% python3 -q
>>> import numpy as np
>>> import numpy.linalg as la
>>> np.set_printoptions(suppress=True, linewidth=160)
>>> K = np.loadtxt("layer2.csv", delimiter=",")
>>> print(K)
[[ 3. -2.  3.  0. -8.  2. -5.]
 [ 0.  5. -3.  2. -3.  4.  5.]
 [ 0.  4. -4. -3.  5. -5.  1.]
 [ 0. -5.  3. -3.  5.  5.  3.]
 [ 0. -2. -2. -5.  4.  2.  4.]
 [ 0.  0.  0.  1.  0.  4. -4.]
 [ 0.  3.  0. -4.  5.  0.  2.]]
>>> rng = np.random.default_rng(44)
>>> idx = rng.permutation(7)
>>> print(idx)
[3 0 2 5 4 1 6]
>>> B = K[idx][:, idx]
>>> print(B)
[[-3.  0.  3.  5.  5. -5.  3.]
 [ 0.  3.  3.  2. -8. -2. -5.]
 [-3.  0. -4. -5.  5.  4.  1.]
 [ 1.  0.  0.  4.  0.  0. -4.]
 [-5.  0. -2.  2.  4. -2.  4.]
 [ 2.  0. -3.  4. -3.  5.  5.]
 [-4.  0.  0.  0.  5.  3.  2.]]
>>> print(np.trace(B))
11.0
>>> x0 = np.array([-2, 2, 2, -2, 1, 1, 1])
>>> rhs = K @ x0
>>> c, lr = np.zeros(7), 1 / la.norm(K, 2) ** 2
>>> for i in range(12):
...     c -= lr * K.T @ (K @ c - rhs)
...     if i % 2 == 0: print(i, round(la.norm(K @ c - rhs), 2))
... 
0 11.5
2 8.94
4 7.84
6 7.08
8 6.46
10 5.93
>>> print(np.round(la.cond(K), 2))
23.42
>>> x0 = np.array([-1, -2, 1, -2, 1, 2, -1])
>>> h = np.maximum(K @ x0, 0)
>>> print(np.round(np.tanh(K @ x0), 2))
[ 1. -1. -1.  1.  1.  1.  1.]
>>> print(K.T @ h)
[  15. -182.   76. -183.  204.  237.  102.]
>>> print(K * (h > 1e-9)[:, None])
[[ 3. -2.  3.  0. -8.  2. -5.]
 [ 0.  0. -0.  0. -0.  0.  0.]
 [ 0.  0. -0. -0.  0. -0.  0.]
 [ 0. -5.  3. -3.  5.  5.  3.]
 [ 0. -2. -2. -5.  4.  2.  4.]
 [ 0.  0.  0.  1.  0.  4. -4.]
 [ 0.  3.  0. -4.  5.  0.  2.]]
>>> print(np.flatnonzero(h > 1e-9))
[0 3 4 5 6]
>>> B = np.array([[3, -4, -4], [5, 1, 2], [-3, -1, -3]])
>>> J = B - B.T
>>> print(J)
[[ 0 -9 -1]
 [ 9  0  3]
 [ 1 -3  0]]
>>> # skew-symmetric
>>> r = la.matrix_rank(J)
>>> print(r)
2
>>> ns = la.svd(J)[2][r:].T
>>> print(np.round(ns @ ns.T, 2))
[[ 0.1   0.03 -0.3 ]
 [ 0.03  0.01 -0.1 ]
 [-0.3  -0.1   0.89]]
>>> print(np.round(J @ ns, 2) + 0)
[[0.]
 [0.]
 [0.]]
>>> data = np.load("m.npy")
>>> print(data.round(2))
[[ 0.92  0.64 -1.28  1.06 -1.21 -1.87 -0.13]
 [ 0.22  0.09 -0.18 -1.48  1.8   0.79  1.69]
 [ 1.22  0.82 -1.63  0.43 -0.44 -1.78  0.79]
 [-1.24 -0.8   1.6   0.29 -0.43  1.29 -1.53]
 [-0.68 -0.4   0.8   1.25 -1.56 -0.08 -1.93]
 [ 0.67  0.39 -0.79 -1.26  1.57  0.1   1.93]
 [ 1.26  0.82 -1.65 -0.09  0.2  -1.46  1.36]
 [ 0.78  0.47 -0.95 -1.16  1.46 -0.12  1.95]
 [ 0.73  0.44 -0.88 -1.21  1.51 -0.02  1.94]
 [ 0.91  0.56 -1.12 -1.03  1.3  -0.36  1.93]
 [ 0.32  0.26 -0.53  1.46 -1.75 -1.43 -1.14]
 [-0.84 -0.59  1.18 -1.15  1.33  1.83  0.31]
 [ 0.62  0.36 -0.72 -1.3   1.61  0.18  1.92]
 [ 0.42  0.33 -0.65  1.43 -1.7  -1.53 -1.01]
 [-0.45 -0.34  0.69 -1.42  1.68  1.55  0.97]
 [ 0.14  0.14 -0.29  1.5  -1.8  -1.24 -1.36]
 [-1.24 -0.82  1.65 -0.36  0.35  1.75 -0.88]
 [ 0.46  0.26 -0.51 -1.39  1.71  0.43  1.85]
 [-0.9  -0.63  1.25 -1.08  1.25  1.86  0.18]
 [-0.76 -0.54  1.08 -1.22  1.42  1.79  0.46]
 [-0.88 -0.62  1.23 -1.11  1.27  1.85  0.23]
 [-1.25 -0.83  1.66 -0.28  0.25  1.71 -0.97]
 [-0.64 -0.47  0.93 -1.32  1.54  1.71  0.67]
 [-1.24 -0.81  1.61  0.26 -0.4   1.32 -1.5 ]
 [ 0.79  0.48 -0.96 -1.15  1.45 -0.14  1.95]
 [ 0.1   0.12 -0.24  1.5  -1.81 -1.2  -1.4 ]
 [-1.12 -0.76  1.52 -0.74  0.82  1.88 -0.38]
 [-0.81 -0.57  1.14 -1.18  1.37  1.82  0.38]
 [ 1.2   0.8  -1.6   0.53 -0.56 -1.82  0.67]
 [-0.76 -0.54  1.08 -1.23  1.43  1.79  0.47]
 [-0.75 -0.45  0.9   1.19 -1.49  0.06 -1.94]
 [-1.15 -0.74  1.47  0.59 -0.79  0.97 -1.74]
 [ 0.23  0.1  -0.2  -1.47  1.79  0.77  1.71]
 [ 1.21  0.78 -1.56 -0.41  0.58 -1.16  1.62]
 [-1.27 -0.83  1.67 -0.12  0.06  1.61 -1.14]
 [ 1.08  0.68 -1.37 -0.75  0.98 -0.78  1.83]]
>>> # rows and columns are dependent
>>> B = data + rng.integers(-2, 3, (36, 2)) @ rng.integers(-2, 3, (2, 7))
>>> print(B.round(2))
[[ 0.92  2.64  2.72 -0.94 -1.21  2.13 -2.13]
 [ 0.22 -1.91 -4.18  0.52  1.8  -3.21  3.69]
 [ 0.22  0.82 -3.63  0.43  1.56 -5.78  2.79]
 [-2.24  1.2   3.6  -1.71  1.57  1.29 -1.53]
 [-0.68  0.6   2.8   0.25 -1.56  1.92 -2.93]
 [-1.33  4.39  3.21 -5.26  5.57  0.1   1.93]
 [ 0.26  1.82 -1.65 -1.09  2.2  -3.46  2.36]
 [-1.22  4.47  3.05 -5.16  5.46 -0.12  1.95]
 [ 0.73  2.44  3.12 -3.21  1.51  3.98 -0.06]
 [-0.09  2.56  0.88 -3.03  3.3  -0.36  1.93]
 [ 2.32 -3.74 -4.53  5.46 -5.75 -1.43 -1.14]
 [-1.84  1.41  3.18 -3.15  3.33  1.83  0.31]
 [-3.38  6.36  3.28 -7.3   9.61 -3.82  3.92]
 [ 0.42  0.33 -0.65  1.43 -1.7  -1.53 -1.01]
 [ 3.55 -6.34 -3.31  4.58 -6.32  5.55 -1.03]
 [ 4.14 -5.86 -4.29  7.5  -9.8   2.76 -3.36]
 [-2.24  2.18  5.65 -3.36  2.35  3.75 -1.88]
 [ 3.46 -4.74 -4.51  3.61 -4.29  2.43  0.85]
 [ 0.1  -1.63  1.25 -0.08 -0.75  3.86 -0.82]
 [ 2.24 -4.54 -0.92  2.78 -4.58  5.79 -1.54]
 [-0.88 -1.62 -0.77 -0.11  1.27 -0.15  1.23]
 [-1.25  1.17  5.66 -2.28  0.25  5.71 -2.97]
 [ 2.36 -4.47 -1.07  2.68 -4.46  5.71 -1.33]
 [-1.24  0.19  3.61 -0.74 -0.4   3.32 -2.5 ]
 [-1.21  3.48  1.04 -4.15  5.45 -2.14  2.95]
 [ 2.1  -2.88 -2.24  4.5  -5.81  0.8  -2.4 ]
 [-0.12 -3.76 -2.48  2.26 -1.18 -0.12  0.62]
 [-2.81  2.43  3.14 -4.18  5.37 -0.18  1.38]
 [ 1.2   0.8  -1.6   0.53 -0.56 -1.82  0.67]
 [ 2.24 -4.54 -0.92  2.77 -4.57  5.79 -1.53]
 [-1.75 -0.45 -1.1   1.19  0.51 -3.94  0.06]
 [-3.15  3.26  5.47 -3.41  3.21  0.97 -1.74]
 [-0.77  2.1   1.8  -3.47  3.79  0.77  1.71]
 [ 3.21 -1.22 -1.56  1.59 -3.42  2.84 -0.38]
 [ 0.73 -4.83 -2.33  3.88 -3.94  1.61 -1.14]
 [-1.92  5.68  2.63 -5.75  6.98 -2.78  2.83]]
>>> print(la.matrix_rank(B - data, tol=1e-8))
2
>>> print(np.round(la.svd(B - data, compute_uv=False), 2) + 0)
[41.38 19.05  0.    0.    0.    0.    0.  ]
>>> Xs = data - data.mean(axis=0)
>>> U, sv, VT = la.svd(Xs, full_matrices=False)
>>> print(np.abs(VT[0]).argmax())
2
>>> print(np.searchsorted(np.cumsum(sv ** 2) / (sv ** 2).sum(), 0.9) + 1)
2
>>> print(la.matrix_rank(Xs))
2
>>> print(sv.round(2) + 0)
[12.53 12.22  0.    0.    0.    0.    0.  ]
>>> print(round((sv ** 2).sum() ** 2 / (sv ** 4).sum(), 2))
2.0
>>> print(np.abs(U[:, 0]).argmax())
6
>>> r = la.matrix_rank(data)
>>> print(r)
2
>>> ns = la.svd(data)[2][r:].T
>>> print(np.allclose(data @ ns, 0))
True
>>> print(np.round(ns @ ns.T, 2) + 0)
[[ 0.82 -0.12  0.23  0.   -0.01  0.22 -0.17]
 [-0.12  0.92  0.15 -0.01  0.01  0.15 -0.11]
 [ 0.23  0.15  0.69  0.02 -0.01 -0.3   0.21]
 [ 0.   -0.01  0.02  0.75  0.3   0.19  0.25]
 [-0.01  0.01 -0.01  0.3   0.63 -0.21 -0.31]
 [ 0.22  0.15 -0.3   0.19 -0.21  0.6   0.03]
 [-0.17 -0.11  0.21  0.25 -0.31  0.03  0.58]]
>>> print([int(la.matrix_rank(data[:i])) for i in range(1, len(data) + 1)])
[1, 2, 2, 2, 2, 2, 2, 2, 2, 2, 2, 2, 2, 2, 2, 2, 2, 2, 2, 2, 2, 2, 2, 2, 2, 2, 2, 2, 2, 2, 2, 2, 2, 2, 2, 2]
>>> print(la.matrix_rank(data.T @ data), la.matrix_rank(data @ data.T))
2 2
>>> print([int(la.matrix_rank(np.delete(data, i, axis=0))) for i in range(36)])
[2, 2, 2, 2, 2, 2, 2, 2, 2, 2, 2, 2, 2, 2, 2, 2, 2, 2, 2, 2, 2, 2, 2, 2, 2, 2, 2, 2, 2, 2, 2, 2, 2, 2, 2, 2]
